% python3 -q
>>> import numpy as np
>>> import numpy.linalg as la
>>> np.set_printoptions(precision=2, suppress=True, linewidth=140)
>>> def rd(a):
...     return np.round(a, 2) + 0
... 
>>> m1 = np.loadtxt("block19.csv", delimiter=",")
>>> m1
array([[ 2.,  0.,  0., -2., -3., -1.,  0., -1., -1.,  0.,  1.,  1.,  2.],
       [ 0.,  1., -3.,  0.,  0.,  0.,  3.,  0.,  0.,  2.,  0.,  0.,  0.],
       [ 0.,  3.,  2.,  0.,  0.,  0., -1.,  0.,  0.,  3.,  0.,  0.,  0.],
       [-1.,  0.,  0., -3.,  1., -3.,  0., -2.,  2.,  0.,  0., -1., -2.],
       [ 3.,  0.,  0.,  2.,  3., -2.,  0.,  2., -2.,  0.,  0.,  0.,  1.],
       [ 1.,  0.,  0., -2.,  1., -1.,  0.,  0.,  0.,  0., -1.,  0., -2.],
       [ 0., -2., -1.,  0.,  0.,  0.,  2.,  0.,  0.,  2.,  0.,  0.,  0.],
       [ 1.,  0.,  0., -3., -2.,  2.,  0.,  3., -3.,  0.,  1., -2.,  0.],
       [-2.,  0.,  0., -3.,  3., -3.,  0.,  2., -1.,  0.,  2.,  3.,  0.],
       [ 0.,  2.,  2.,  0.,  0.,  0.,  0.,  0.,  0.,  2.,  0.,  0.,  0.],
       [ 2.,  0.,  0.,  3., -1., -2.,  0.,  2., -2.,  0.,  2.,  2., -1.],
       [ 1.,  0.,  0., -1., -2., -3.,  0.,  1., -2.,  0.,  1.,  3.,  0.],
       [ 0.,  0.,  0.,  3., -2.,  1.,  0.,  2., -2.,  0.,  3., -1.,  3.]])
>>> r0 = np.array([1, 0, -1])
>>> np.correlate(m1[9], m1[5], "full")
array([ 0., -4., -4., -2., -2.,  0.,  0.,  0., -2., -4., -2., -6.,  0.,  2.,  2.,  0., -2.,  2., -4.,  0.,  0.,  2.,  0.,  0.,  0.])
>>> np.cross(m1[9, :3], m1[5, :3])
array([ 0.,  2., -2.])
>>> np.convolve(m1[9], r0)
array([ 0.,  2.,  2., -2., -2.,  0.,  0.,  0.,  0.,  2.,  0., -2.,  0.,  0.,  0.])
>>> np.polyval(r0, m1[9])
array([-1.,  3.,  3., -1., -1., -1., -1., -1., -1.,  3., -1., -1., -1.])
>>> rd(la.det(m1))
np.float64(62532.0)
>>> A = np.load("run3.npy")
>>> A
array([[ 1, -1,  1, -1, -1,  1, -1,  1],
       [ 1, -1, -1,  1, -1,  1,  1, -1],
       [ 1,  1, -1, -1, -1, -1,  1,  1],
       [ 1, -1,  1, -1,  1, -1,  1, -1],
       [ 1,  1, -1, -1,  1,  1, -1, -1],
       [ 1, -1, -1,  1,  1, -1, -1,  1],
       [ 1,  1,  1,  1, -1, -1, -1, -1],
       [ 1,  1,  1,  1,  1,  1,  1,  1]])
>>> B = A[0, 0] * A[1:] - np.outer(A[1:, 0], A[0])
>>> B
array([[ 0,  0, -2,  2,  0,  0,  2, -2],
       [ 0,  2, -2,  0,  0, -2,  2,  0],
       [ 0,  0,  0,  0,  2, -2,  2, -2],
       [ 0,  2, -2,  0,  2,  0,  0, -2],
       [ 0,  0, -2,  2,  2, -2,  0,  0],
       [ 0,  2,  0,  2,  0, -2,  0, -2],
       [ 0,  2,  0,  2,  2,  0,  2,  0]])
>>> A[:, 0] / A[0, 0]
array([1., 1., 1., 1., 1., 1., 1., 1.])
>>> np.flatnonzero(~B.round(6).any(axis=1))
array([], dtype=int64)
>>> la.matrix_rank(B), la.matrix_rank(A)
(np.int64(7), np.int64(8))
